In [1]: import numpy as np

In [2]: np.set_printoptions(suppress=True, linewidth=100)

In [3]: F = np.array([[20.0, -6.0, -20.0],
   ...:     [-0.7, 0.0, -0.8],
   ...:     [0.2, -0.1, -1.1],
   ...:     [2.2, -1.5, -0.3],
   ...:     [-0.5, -2.5, -0.3],
   ...:     [-0.8, -0.4, -2.3],
   ...:     [1.4, 1.2, 0.8],
   ...:     [-1.2, 1.3, -1.9],
   ...:     [-1.6, 2.0, 0.9],
   ...:     [-2.1, -0.1, -1.0],
   ...:     [-1.5, 1.0, -0.3]])

In [4]: # row 0 dominates

In [5]: P = F @ np.linalg.solve(F.T @ F, F.T)

In [6]: np.round(np.linalg.eigvalsh(P), 2) + 0
Out[6]: array([0., 0., 0., 0., 0., 0., 0., 0., 1., 1., 1.])

In [7]: np.round(np.diag(P), 2)
Out[7]: array([0.99, 0.05, 0.02, 0.15, 0.47, 0.23, 0.25, 0.32, 0.18, 0.23, 0.11])

In [8]: Xc = (F - F.mean(axis=0)) / F.std(axis=0)

In [9]: np.argwhere(np.abs(Xc) > 2)
Out[9]: 
array([[0, 0],
       [0, 1],
       [0, 2]])

In [10]: coef = np.linalg.lstsq(np.delete(Xc, 1, axis=1), Xc[:, 1])[0]

In [11]: print(round(float(1 - np.var(Xc[:, 1] - np.delete(Xc, 1, axis=1) @ coef)), 2))
0.71

In [12]: idx = F[:, 1] > np.median(F[:, 1])

In [13]: f = F[idx].mean(axis=0) - F[~idx].mean(axis=0)

In [14]: np.argsort(-np.abs(f).round(6), kind="stable")
Out[14]: array([2, 0, 1])

In [15]: f.round(2)
Out[15]: array([-3.89,  2.87,  3.91])

In [16]: rng = np.random.default_rng(147)

In [17]: idx = rng.permutation(3)

In [18]: Y = F[:, idx] * rng.choice([-1, 1], 3)

In [19]: Y
Out[19]: 
array([[20. , 20. , -6. ],
       [ 0.8, -0.7,  0. ],
       [ 1.1,  0.2, -0.1],
       [ 0.3,  2.2, -1.5],
       [ 0.3, -0.5, -2.5],
       [ 2.3, -0.8, -0.4],
       [-0.8,  1.4,  1.2],
       [ 1.9, -1.2,  1.3],
       [-0.9, -1.6,  2. ],
       [ 1. , -2.1, -0.1],
       [ 0.3, -1.5,  1. ]])

In [20]: Uu, _, VT = np.linalg.svd(F.T @ Y)

In [21]: np.round(Uu @ VT, 2) + 0
Out[21]: 
array([[ 0.,  1.,  0.],
       [ 0.,  0.,  1.],
       [-1.,  0.,  0.]])

In [22]: idx
Out[22]: array([2, 0, 1])

In [23]: np.round(np.linalg.lstsq(F, Y)[0], 2) + 0
Out[23]: 
array([[ 0.,  1.,  0.],
       [ 0.,  0.,  1.],
       [-1.,  0.,  0.]])

In [24]: def softmax(z):
    ...:     e = np.exp(z - z.max(axis=-1, keepdims=True))
    ...:     return e / e.sum(axis=-1, keepdims=True)
    ...: 

In [25]: print(np.round(softmax(F[3] + 5), 2))
[0.9  0.02 0.07]

In [26]: att = F @ F.T / np.sqrt(3)

In [27]: softmax(att).round(6).argmax(axis=1)
Out[27]: array([0, 5, 0, 0, 0, 0, 0, 7, 8, 9, 8])
